$ ipython --no-banner

In [1]: import numpy as np

In [2]: np.set_printoptions(precision=1, suppress=True, linewidth=120, floatmode="fixed")

In [3]: A = np.loadtxt("m.csv", delimiter=",")

In [4]: print(A)
[[  9.0  13.0   0.0  -7.0  -5.0   2.0 -12.0  -4.0  11.0  -7.0   9.0   3.0]
 [ 13.0  22.0   1.0 -16.0 -14.0   9.0 -15.0  -2.0  19.0  -3.0  15.0   3.0]
 [  0.0   1.0  17.0   5.0   7.0 -11.0   3.0   8.0   4.0   6.0  12.0  14.0]
 [ -7.0 -16.0   5.0  19.0  20.0 -18.0   6.0  -1.0 -13.0  -6.0  -6.0   6.0]
 [ -5.0 -14.0   7.0  20.0  22.0 -21.0   3.0  -2.0 -11.0  -9.0  -3.0   9.0]
 [  2.0   9.0 -11.0 -18.0 -21.0  22.0   0.0   1.0   6.0   9.0  -3.0 -13.0]
 [-12.0 -15.0   3.0   6.0   3.0   0.0  18.0   9.0 -12.0  15.0  -9.0  -3.0]
 [ -4.0  -2.0   8.0  -1.0  -2.0   1.0   9.0   9.0   0.0  13.0   3.0   3.0]
 [ 11.0  19.0   4.0 -13.0 -11.0   6.0 -12.0   0.0  17.0  -1.0  15.0   5.0]
 [ -7.0  -3.0   6.0  -6.0  -9.0   9.0  15.0  13.0  -1.0  22.0   0.0  -2.0]
 [  9.0  15.0  12.0  -6.0  -3.0  -3.0  -9.0   3.0  15.0   0.0  18.0  12.0]
 [  3.0   3.0  14.0   6.0   9.0 -13.0  -3.0   3.0   5.0  -2.0  12.0  14.0]]

In [5]: r = np.linalg.matrix_rank(A)

In [6]: print(r)
3

In [7]: N = np.linalg.svd(A)[2][r:].T

In [8]: print([int(np.linalg.matrix_rank(A[:i])) for i in range(1, len(A) + 1)])
[1, 2, 3, 3, 3, 3, 3, 3, 3, 3, 3, 3]

In [9]: print([int(np.linalg.matrix_rank(np.delete(A, i, axis=0))) for i in range(12)])
[3, 3, 3, 3, 3, 3, 3, 3, 3, 3, 3, 3]

In [10]: print(N.shape)
(12, 9)

In [11]: print(np.unravel_index(np.abs(A).argmax(), A.shape))
(np.int64(1), np.int64(1))

In [12]: print(np.linalg.matrix_rank(A))
3

In [13]: print(np.round(np.linalg.norm(A), 1))
125.2

In [14]: np.zeros(12, 12)
TypeError: Cannot interpret '12' as a data type


In [15]: print(A - A[0])
[[  0.0   0.0   0.0   0.0   0.0   0.0   0.0   0.0   0.0   0.0   0.0   0.0]
 [  4.0   9.0   1.0  -9.0  -9.0   7.0  -3.0   2.0   8.0   4.0   6.0   0.0]
 [ -9.0 -12.0  17.0  12.0  12.0 -13.0  15.0  12.0  -7.0  13.0   3.0  11.0]
 [-16.0 -29.0   5.0  26.0  25.0 -20.0  18.0   3.0 -24.0   1.0 -15.0   3.0]
 [-14.0 -27.0   7.0  27.0  27.0 -23.0  15.0   2.0 -22.0  -2.0 -12.0   6.0]
 [ -7.0  -4.0 -11.0 -11.0 -16.0  20.0  12.0   5.0  -5.0  16.0 -12.0 -16.0]
 [-21.0 -28.0   3.0  13.0   8.0  -2.0  30.0  13.0 -23.0  22.0 -18.0  -6.0]
 [-13.0 -15.0   8.0   6.0   3.0  -1.0  21.0  13.0 -11.0  20.0  -6.0   0.0]
 [  2.0   6.0   4.0  -6.0  -6.0   4.0   0.0   4.0   6.0   6.0   6.0   2.0]
 [-16.0 -16.0   6.0   1.0  -4.0   7.0  27.0  17.0 -12.0  29.0  -9.0  -5.0]
 [  0.0   2.0  12.0   1.0   2.0  -5.0   3.0   7.0   4.0   7.0   9.0   9.0]
 [ -6.0 -10.0  14.0  13.0  14.0 -15.0   9.0   7.0  -6.0   5.0   3.0  11.0]]

In [16]: print(A.reshape(-1, 2))
[[  9.0  13.0]
 [  0.0  -7.0]
 [ -5.0   2.0]
 [-12.0  -4.0]
 [ 11.0  -7.0]
 [  9.0   3.0]
 [ 13.0  22.0]
 [  1.0 -16.0]
 [-14.0   9.0]
 [-15.0  -2.0]
 [ 19.0  -3.0]
 [ 15.0   3.0]
 [  0.0   1.0]
 [ 17.0   5.0]
 [  7.0 -11.0]
 [  3.0   8.0]
 [  4.0   6.0]
 [ 12.0  14.0]
 [ -7.0 -16.0]
 [  5.0  19.0]
 [ 20.0 -18.0]
 [  6.0  -1.0]
 [-13.0  -6.0]
 [ -6.0   6.0]
 [ -5.0 -14.0]
 [  7.0  20.0]
 [ 22.0 -21.0]
 [  3.0  -2.0]
 [-11.0  -9.0]
 [ -3.0   9.0]
 [  2.0   9.0]
 [-11.0 -18.0]
 [-21.0  22.0]
 [  0.0   1.0]
 [  6.0   9.0]
 [ -3.0 -13.0]
 [-12.0 -15.0]
 [  3.0   6.0]
 [  3.0   0.0]
 [ 18.0   9.0]
 [-12.0  15.0]
 [ -9.0  -3.0]
 [ -4.0  -2.0]
 [  8.0  -1.0]
 [ -2.0   1.0]
 [  9.0   9.0]
 [  0.0  13.0]
 [  3.0   3.0]
 [ 11.0  19.0]
 [  4.0 -13.0]
 [-11.0   6.0]
 [-12.0   0.0]
 [ 17.0  -1.0]
 [ 15.0   5.0]
 [ -7.0  -3.0]
 [  6.0  -6.0]
 [ -9.0   9.0]
 [ 15.0  13.0]
 [ -1.0  22.0]
 [  0.0  -2.0]
 [  9.0  15.0]
 [ 12.0  -6.0]
 [ -3.0  -3.0]
 [ -9.0   3.0]
 [ 15.0   0.0]
 [ 18.0  12.0]
 [  3.0   3.0]
 [ 14.0   6.0]
 [  9.0 -13.0]
 [ -3.0   3.0]
 [  5.0  -2.0]
 [ 12.0  14.0]]

In [17]: A.reshape(12, 13)
ValueError: cannot reshape array of size 144 into shape (12,13)


In [18]: print(A.reshape(2, -1))
[[  9.0  13.0   0.0  -7.0  -5.0   2.0 -12.0  -4.0  11.0  -7.0   9.0   3.0  13.0  22.0   1.0 -16.0 -14.0   9.0 -15.0
   -2.0  19.0  -3.0  15.0   3.0   0.0   1.0  17.0   5.0   7.0 -11.0   3.0   8.0   4.0   6.0  12.0  14.0  -7.0 -16.0
    5.0  19.0  20.0 -18.0   6.0  -1.0 -13.0  -6.0  -6.0   6.0  -5.0 -14.0   7.0  20.0  22.0 -21.0   3.0  -2.0 -11.0
   -9.0  -3.0   9.0   2.0   9.0 -11.0 -18.0 -21.0  22.0   0.0   1.0   6.0   9.0  -3.0 -13.0]
 [-12.0 -15.0   3.0   6.0   3.0   0.0  18.0   9.0 -12.0  15.0  -9.0  -3.0  -4.0  -2.0   8.0  -1.0  -2.0   1.0   9.0
    9.0   0.0  13.0   3.0   3.0  11.0  19.0   4.0 -13.0 -11.0   6.0 -12.0   0.0  17.0  -1.0  15.0   5.0  -7.0  -3.0
    6.0  -6.0  -9.0   9.0  15.0  13.0  -1.0  22.0   0.0  -2.0   9.0  15.0  12.0  -6.0  -3.0  -3.0  -9.0   3.0  15.0
    0.0  18.0  12.0   3.0   3.0  14.0   6.0   9.0 -13.0  -3.0   3.0   5.0  -2.0  12.0  14.0]]

In [19]: T = A.reshape(12, 2, -1)

In [20]: print(T.transpose(1, 0, 2))
[[[  9.0  13.0   0.0  -7.0  -5.0   2.0]
  [ 13.0  22.0   1.0 -16.0 -14.0   9.0]
  [  0.0   1.0  17.0   5.0   7.0 -11.0]
  [ -7.0 -16.0   5.0  19.0  20.0 -18.0]
  [ -5.0 -14.0   7.0  20.0  22.0 -21.0]
  [  2.0   9.0 -11.0 -18.0 -21.0  22.0]
  [-12.0 -15.0   3.0   6.0   3.0   0.0]
  [ -4.0  -2.0   8.0  -1.0  -2.0   1.0]
  [ 11.0  19.0   4.0 -13.0 -11.0   6.0]
  [ -7.0  -3.0   6.0  -6.0  -9.0   9.0]
  [  9.0  15.0  12.0  -6.0  -3.0  -3.0]
  [  3.0   3.0  14.0   6.0   9.0 -13.0]]

 [[-12.0  -4.0  11.0  -7.0   9.0   3.0]
  [-15.0  -2.0  19.0  -3.0  15.0   3.0]
  [  3.0   8.0   4.0   6.0  12.0  14.0]
  [  6.0  -1.0 -13.0  -6.0  -6.0   6.0]
  [  3.0  -2.0 -11.0  -9.0  -3.0   9.0]
  [  0.0   1.0   6.0   9.0  -3.0 -13.0]
  [ 18.0   9.0 -12.0  15.0  -9.0  -3.0]
  [  9.0   9.0   0.0  13.0   3.0   3.0]
  [-12.0   0.0  17.0  -1.0  15.0   5.0]
  [ 15.0  13.0  -1.0  22.0   0.0  -2.0]
  [ -9.0   3.0  15.0   0.0  18.0  12.0]
  [ -3.0   3.0   5.0  -2.0  12.0  14.0]]]

In [21]: print(np.swapaxes(T, 1, 2)[2])
[[  0.0   3.0]
 [  1.0   8.0]
 [ 17.0   4.0]
 [  5.0   6.0]
 [  7.0  12.0]
 [-11.0  14.0]]

In [22]: print(T.shape)
(12, 2, 6)

In [23]: feats = np.load("layer3.npy")

In [24]: print(feats)
[[ 2.0 -3.0  0.0  0.0  0.0  0.0  0.0  0.0  0.0  0.0]
 [-3.0  2.0 -3.0  0.0  0.0  0.0  0.0  0.0  0.0  0.0]
 [ 0.0 -3.0  1.0 -3.0  0.0  0.0  0.0  0.0  0.0  0.0]
 [ 0.0  0.0 -3.0  2.0 -3.0  0.0  0.0  0.0  0.0  0.0]
 [ 0.0  0.0  0.0 -3.0  2.0 -3.0  0.0  0.0  0.0  0.0]
 [ 0.0  0.0  0.0  0.0 -3.0  0.0 -3.0  0.0  0.0  0.0]
 [ 0.0  0.0  0.0  0.0  0.0 -3.0  0.0 -3.0  0.0  0.0]
 [ 0.0  0.0  0.0  0.0  0.0  0.0 -3.0  2.0 -3.0  0.0]
 [ 0.0  0.0  0.0  0.0  0.0  0.0  0.0 -3.0  2.0 -3.0]
 [ 0.0  0.0  0.0  0.0  0.0  0.0  0.0  0.0 -3.0 -1.0]]

In [25]: x = np.array([-2, -1, -1, 3, 0, 2, -1, 1, 2, -3])

In [26]: print(feats @ np.ones(10))
[-1.0 -4.0 -5.0 -4.0 -4.0 -6.0 -6.0 -4.0 -4.0 -4.0]

In [27]: print(feats @ x)
[ -1.0   7.0  -7.0   9.0 -15.0   3.0  -9.0  -1.0  10.0  -3.0]

In [28]: print(feats * x)
[[-4.0  3.0 -0.0  0.0  0.0  0.0 -0.0  0.0  0.0 -0.0]
 [ 6.0 -2.0  3.0  0.0  0.0  0.0 -0.0  0.0  0.0 -0.0]
 [-0.0  3.0 -1.0 -9.0  0.0  0.0 -0.0  0.0  0.0 -0.0]
 [-0.0 -0.0  3.0  6.0 -0.0  0.0 -0.0  0.0  0.0 -0.0]
 [-0.0 -0.0 -0.0 -9.0  0.0 -6.0 -0.0  0.0  0.0 -0.0]
 [-0.0 -0.0 -0.0  0.0 -0.0  0.0  3.0  0.0  0.0 -0.0]
 [-0.0 -0.0 -0.0  0.0  0.0 -6.0 -0.0 -3.0  0.0 -0.0]
 [-0.0 -0.0 -0.0  0.0  0.0  0.0  3.0  2.0 -6.0 -0.0]
 [-0.0 -0.0 -0.0  0.0  0.0  0.0 -0.0 -3.0  4.0  9.0]
 [-0.0 -0.0 -0.0  0.0  0.0  0.0 -0.0  0.0 -6.0  3.0]]

In [29]: print(np.einsum("ij,j->i", feats, x))
[ -1.0   7.0  -7.0   9.0 -15.0   3.0  -9.0  -1.0  10.0  -3.0]

In [30]: print(np.linalg.norm(feats @ x) <= np.linalg.norm(feats, 2) * np.linalg.norm(x) + 1e-9)
True
